$ ipython --no-banner

In [1]: import numpy as np

In [2]: np.set_printoptions(precision=3, suppress=True, linewidth=140)

In [3]: rnd = lambda a: np.round(a, 3) + 0

In [4]: K = np.array([[5.0, 4.0, -2.0, 5.0, -2.0],
   ...:     [2.0, -3.0, 0.0, 3.0, -2.0],
   ...:     [-4.0, 4.0, -5.0, -2.0, 1.0],
   ...:     [-4.0, 3.0, -3.0, -1.0, 1.0],
   ...:     [0.0, 0.0, 0.0, 0.0, 2.0]])

In [5]: cov = K.T @ K

In [6]: np.diag(cov)
Out[6]: array([61., 50., 38., 39., 14.])

In [7]: rnd(np.linalg.svd(K, compute_uv=False) ** 2)
Out[7]: array([117.9  ,  70.463,   9.611,   3.023,   1.003])

In [8]: rnd(np.linalg.eigvalsh(cov)[::-1])
Out[8]: array([117.9  ,  70.463,   9.611,   3.023,   1.003])

In [9]: cov
Out[9]: 
array([[ 61., -14.,  22.,  43., -22.],
       [-14.,  50., -37.,   0.,   5.],
       [ 22., -37.,  38.,   3.,  -4.],
       [ 43.,   0.,   3.,  39., -19.],
       [-22.,   5.,  -4., -19.,  14.]])

In [10]: np.linalg.matrix_rank(cov)
Out[10]: np.int64(5)

In [11]: np.trace(cov), (K ** 2).sum()
Out[11]: (np.float64(202.0), np.float64(202.0))

In [12]: X = np.loadtxt("block0.csv", delimiter=",")

In [13]: X
Out[13]: 
array([[ -0.918,  14.228,   7.534, -13.453],
       [  7.327,  -2.745,   3.506,   3.523],
       [  9.863,   4.735, -20.475, -16.133],
       [  9.097,   2.379,   0.781,   5.543],
       [ -6.714,   8.065,  -3.186,   3.102],
       [ -9.888,   0.621,  14.841,   6.22 ],
       [ -4.971, -12.013,   9.771,   6.227],
       [ 11.675,  -0.317,  -0.626,   6.419],
       [-12.853,  -4.039,  -2.332,  -0.211],
       [ 13.028,  -0.857,   4.242,   6.084],
       [ -9.387,  10.814, -13.586,  -3.754],
       [  5.002,  -1.525,   6.014,  -1.426],
       [  0.858,  -8.829,   2.256,  -4.862],
       [ -2.492,  -1.969,   4.016,  -9.607],
       [  9.168,  13.785,   1.914,   7.989],
       [ 10.427, -10.225,  -4.042,   4.153],
       [  7.421,   0.932,   8.617,  -7.562],
       [  7.556,  -0.641, -11.255,   2.645],
       [  9.19 ,  19.963,   9.808,  -5.623],
       [ -8.908, -17.743,  -4.803,  -9.   ],
       [ -0.1  ,   4.014, -11.674,  -8.412],
       [ -2.462,  14.162,  -4.752,  -5.886],
       [  5.735,  -1.35 ,  -0.594,  -7.123],
       [ -4.848,  12.398,  -8.102,  -0.21 ],
       [ -6.825,  -5.477, -11.59 ,   1.707],
       [  0.34 ,  -4.794,  16.533,  -2.238]])

In [14]: D = np.linalg.norm(X[:, None] - X[None], axis=-1)

In [15]: np.linalg.matrix_rank(D ** 2)
Out[15]: np.int64(6)

In [16]: D.shape
Out[16]: (26, 26)

In [17]: ang = np.radians(95)

In [18]: r_ = np.eye(4)

In [19]: r_[2, 2] = r_[0, 0] = np.cos(ang)

In [20]: r_[2, 0], r_[0, 2] = -np.sin(ang), np.sin(ang)

In [21]: rnd(r_)
Out[21]: 
array([[-0.087,  0.   ,  0.996,  0.   ],
       [ 0.   ,  1.   ,  0.   ,  0.   ],
       [-0.996,  0.   , -0.087,  0.   ],
       [ 0.   ,  0.   ,  0.   ,  1.   ]])

In [22]: B = X @ r_.T

In [23]: np.allclose(np.linalg.norm(X, axis=1), np.linalg.norm(B, axis=1))
Out[23]: True

In [24]: rnd(np.linalg.det(r_)), rnd(np.trace(r_))
Out[24]: (np.float64(1.0), np.float64(1.826))

In [25]: Xs = X - X.mean(axis=0)

In [26]: U, sv, VT = np.linalg.svd(Xs, full_matrices=False)

In [27]: np.abs(VT[0]).argmax()
Out[27]: np.int64(2)

In [28]: rnd(Xs.mean(axis=0))
Out[28]: array([0., 0., 0., 0.])

In [29]: (np.sign(U[:, 0]) == np.sign(U[0, 0])).astype(int)
Out[29]: array([1, 0, 1, 0, 1, 0, 0, 0, 0, 0, 1, 0, 0, 0, 1, 0, 0, 1, 1, 0, 1, 1, 1, 1, 1, 0])

In [30]: np.searchsorted(np.cumsum(sv ** 2) / (sv ** 2).sum(), 0.9) + 1
Out[30]: np.int64(4)

In [31]: rnd(np.abs(VT[-1]))
Out[31]: array([0.27 , 0.212, 0.236, 0.909])

In [32]: rnd(sv)
Out[32]: array([48.661, 44.884, 37.966, 30.682])

In [33]: x0 = np.array([0, 0, 2, 1])

In [34]: rhs = X @ x0

In [35]: rnd(np.linalg.solve(X.T @ X, X.T @ rhs))
Out[35]: array([0., 0., 2., 1.])

In [36]: rng = np.random.default_rng(189)

In [37]: rhs = rhs + 0.02 * rng.normal(size=26)

In [38]: rnd(rhs)
Out[38]: 
array([  1.628,  10.537, -57.063,   7.092,  -3.274,  35.893,  25.749,   5.154,  -4.89 ,  14.573, -30.913,  10.585,  -0.323,  -1.586,
        11.835,  -3.915,   9.644, -19.885,  13.961, -18.599, -31.778, -15.379,  -8.304, -16.413, -21.448,  30.871])

In [39]: b, *_ = np.linalg.lstsq(X, rhs)

In [40]: [round(float(np.linalg.norm(np.linalg.solve(X.T @ X + lam * np.eye(4), X.T @ rhs))), 2) for lam in (0, 1, 10, 100)]
Out[40]: [2.24, 2.23, 2.23, 2.13]

In [41]: rnd(np.linalg.norm(rhs - X @ b))
Out[41]: np.float64(0.091)

In [42]: rnd(b)
Out[42]: array([0., 0., 2., 1.])

In [43]: labels = rng.permutation(4)

In [44]: B = X[:, labels] * rng.choice([-1, 1], 4)

In [45]: B
Out[45]: 
array([[  0.918,  13.453,  -7.534,  14.228],
       [ -7.327,  -3.523,  -3.506,  -2.745],
       [ -9.863,  16.133,  20.475,   4.735],
       [ -9.097,  -5.543,  -0.781,   2.379],
       [  6.714,  -3.102,   3.186,   8.065],
       [  9.888,  -6.22 , -14.841,   0.621],
       [  4.971,  -6.227,  -9.771, -12.013],
       [-11.675,  -6.419,   0.626,  -0.317],
       [ 12.853,   0.211,   2.332,  -4.039],
       [-13.028,  -6.084,  -4.242,  -0.857],
       [  9.387,   3.754,  13.586,  10.814],
       [ -5.002,   1.426,  -6.014,  -1.525],
       [ -0.858,   4.862,  -2.256,  -8.829],
       [  2.492,   9.607,  -4.016,  -1.969],
       [ -9.168,  -7.989,  -1.914,  13.785],
       [-10.427,  -4.153,   4.042, -10.225],
       [ -7.421,   7.562,  -8.617,   0.932],
       [ -7.556,  -2.645,  11.255,  -0.641],
       [ -9.19 ,   5.623,  -9.808,  19.963],
       [  8.908,   9.   ,   4.803, -17.743],
       [  0.1  ,   8.412,  11.674,   4.014],
       [  2.462,   5.886,   4.752,  14.162],
       [ -5.735,   7.123,   0.594,  -1.35 ],
       [  4.848,   0.21 ,   8.102,  12.398],
       [  6.825,  -1.707,  11.59 ,  -5.477],
       [ -0.34 ,   2.238, -16.533,  -4.794]])

In [46]: U, _, VT = np.linalg.svd(X.T @ B)

In [47]: rnd(np.linalg.lstsq(X, B)[0])
Out[47]: 
array([[-1.,  0.,  0.,  0.],
       [ 0.,  0.,  0.,  1.],
       [ 0.,  0., -1.,  0.],
       [ 0., -1.,  0.,  0.]])

In [48]: A = np.loadtxt("a.csv", delimiter=",")

In [49]: A
Out[49]: 
array([[ 0. , -1.5,  0. ],
       [-0.3,  1.9,  0.3],
       [ 0.2, -0.2, -0.2],
       [-1.2,  0.7, -0.9],
       [-1.4,  0.5, -2.2],
       [-0.1,  1.4,  0.3],
       [ 1.7,  0. ,  0.4],
       [ 2. , -1. ,  1.1],
       [-0.1,  0.3, -0.5]])

In [50]: P = A @ np.linalg.solve(A.T @ A, A.T)

In [51]: rnd(np.linalg.eigvalsh(P))
Out[51]: array([0., 0., 0., 0., 0., 0., 1., 1., 1.])

In [52]: rnd(np.diag(P))
Out[52]: array([0.296, 0.439, 0.042, 0.149, 0.76 , 0.25 , 0.575, 0.402, 0.087])

In [53]: q, vecs = np.linalg.qr(A[:, :2])[0], np.linalg.qr(A[:, 2:])[0]

In [54]: sv = np.linalg.svd(q.T @ vecs, compute_uv=False)

In [55]: rnd(np.degrees(np.arccos(sv.clip(0, 1))))
Out[55]: array([37.561])

In [56]: B = np.c_[A[:, :1] @ np.array([[-2]]), np.array([2, -4, 0, 5, -2, -5, 5, 5, 3])]

In [57]: B
Out[57]: 
array([[ 0. ,  2. ],
       [ 0.6, -4. ],
       [-0.4,  0. ],
       [ 2.4,  5. ],
       [ 2.8, -2. ],
       [ 0.2, -5. ],
       [-3.4,  5. ],
       [-4. ,  5. ],
       [ 0.2,  3. ]])

In [58]: rnd(np.linalg.lstsq(A, B[:, 0])[0])
Out[58]: array([-2.,  0.,  0.])

In [59]: np.linalg.matrix_rank(np.c_[A, B])
Out[59]: np.int64(4)

In [60]: rnd(np.linalg.norm(B - A @ np.linalg.lstsq(A, B)[0], axis=0))
Out[60]: array([0.   , 8.496])

In [61]: np.linalg.matrix_rank(B)
Out[61]: np.int64(2)

In [62]: arr = np.load("x.npy")

In [63]: rnd(arr)
Out[63]: 
array([[-0.783, -2.042,  1.972,  0.322,  2.502, -0.495,  0.324, -0.787],
       [-2.543, -1.329, -1.178, -0.059, -0.045,  1.779,  0.111,  1.787],
       [ 0.783,  1.158,  0.007,  1.107,  1.482, -0.644,  1.887,  2.579],
       [-1.565,  2.329,  0.636, -1.873,  1.376, -0.398, -1.42 ,  0.381],
       [ 0.   ,  1.106,  1.858,  2.297, -0.256,  2.125, -1.209,  0.075],
       [-1.565,  0.781, -1.816,  2.332,  0.613, -1.373, -0.273, -1.368],
       [ 1.565,  0.104, -1.839, -0.374,  2.269,  1.995, -0.466, -0.82 ],
       [ 0.978, -1.207, -0.436,  0.55 ,  0.25 , -1.279, -2.925,  1.686]])

In [64]: w1 = np.array([[-2, -2],
    ...:     [2, -1],
    ...:     [-2, 1],
    ...:     [1, 2],
    ...:     [-2, 1],
    ...:     [-1, -1],
    ...:     [1, -1],
    ...:     [-2, 2]])

In [65]: b = np.array([-2, -1])

In [66]: act = np.maximum(arr @ w1 + b, 0)

In [67]: (act > 0).mean(axis=0)
Out[67]: array([0.125, 0.875])

In [68]: (act > 0).astype(int)
Out[68]: 
array([[0, 1],
       [0, 1],
       [0, 1],
       [0, 1],
       [0, 1],
       [1, 1],
       [0, 0],
       [0, 1]])

In [69]: basis = np.array([[1, 4], [1, 3]])

In [70]: (act @ basis).round(6).argmax(axis=1)
Out[70]: array([1, 1, 1, 1, 1, 1, 0, 1])

In [71]: w1 @ basis
Out[71]: 
array([[ -4, -14],
       [  1,   5],
       [ -1,  -5],
       [  3,  10],
       [ -1,  -5],
       [ -2,  -7],
       [  0,   1],
       [  0,  -2]])

In [72]: mat = np.load("w.npy")

In [73]: mat
Out[73]: 
array([[ 1, -2,  4, -8],
       [ 1, -1,  1, -1],
       [ 1,  0,  0,  0]])

In [74]: f = np.array([3, 2])

In [75]: np.array([np.convolve(row, f, "same") for row in mat])
Out[75]: 
array([[  3,  -4,   8, -16],
       [  3,  -1,   1,  -1],
       [  3,   2,   0,   0]])

In [76]: np.polyval(f, mat[0])
Out[76]: array([  5,  -4,  14, -22])

In [77]: np.cross(mat[0, :3], mat[2, :3])
Out[77]: array([0, 4, 2])

In [78]: np.correlate(mat[0], mat[2], "full")
Out[78]: array([ 0,  0,  0,  1, -2,  4, -8])
